In [1]: import numpy as np

In [2]: from numpy import linalg as LA

In [3]: np.set_printoptions(suppress=True, linewidth=120)

In [4]: tidy = lambda a: np.round(a, 2) + 0

In [5]: M = np.load("sample17.npy")

In [6]: print(M)
[[1 2 0 0 0 0]
 [1 3 0 0 0 0]
 [1 0 0 0 0 0]
 [0 0 1 2 0 0]
 [0 0 1 3 0 0]
 [0 0 1 0 0 0]
 [0 0 0 0 1 2]
 [0 0 0 0 1 3]
 [0 0 0 0 1 0]]

In [7]: print(tidy(LA.norm(M) ** 2 / LA.norm(M, 2) ** 2))
3.18

In [8]: print(tidy(LA.norm(M[7] - M[5])))
3.32

In [9]: print(tidy(LA.norm(M, "nuc")))
14.54

In [10]: print(tidy(LA.norm(M, 2)))
3.88

In [11]: print(M[7] @ M[5])
0

In [12]: print(tidy(LA.norm(M, 1)), tidy(LA.norm(M, np.inf)))
5.0 4.0

In [13]: print(LA.norm(M, axis=1).argmax())
1

In [14]: x0 = np.array([1, 4, 2, 2, 2, 1])

In [15]: target = M @ x0

In [16]: print(tidy(LA.lstsq(M, target)[0]))
[1. 4. 2. 2. 2. 1.]

In [17]: LA.solve(M, target)
LinAlgError: Last 2 dimensions of the array must be square


In [18]: rng = np.random.default_rng(855)

In [19]: target = target + 0.3 * rng.normal(size=9)

In [20]: print(tidy(target))
[ 8.53 12.48  1.31  6.25  7.94  2.06  4.31  5.41  2.45]

In [21]: coef, *_ = LA.lstsq(M, target)

In [22]: print(tidy(LA.norm(target - M @ coef)))
0.3

In [23]: print(coef.round())
[1. 4. 2. 2. 2. 1.]

In [24]: print([round(float(LA.norm(LA.solve(M.T @ M + lam * np.eye(6), M.T @ target))), 2) for lam in (0, 1, 10, 100)])
[5.53, 4.86, 3.05, 0.66]

In [25]: B = M + rng.integers(-2, 3, (9, 3)) @ rng.integers(-2, 3, (3, 6))

In [26]: print(B)
[[ 1 -5 -1  0  4  0]
 [-4  8  0 -6 -6 -6]
 [ 6 -5  0  6  6  6]
 [ 4  3  3  4  1  2]
 [ 2  0  0  9  1  6]
 [-4  1  1 -6 -3 -6]
 [ 4 -1  0  6  4  8]
 [ 4  0  3 -2  4  1]
 [ 2  0 -1  6  2  6]]

In [27]: print(tidy(LA.svd(B - M, compute_uv=False)))
[25.31 10.58  7.82  0.    0.    0.  ]

In [28]: print(LA.matrix_rank(B - M, tol=1e-8))
3
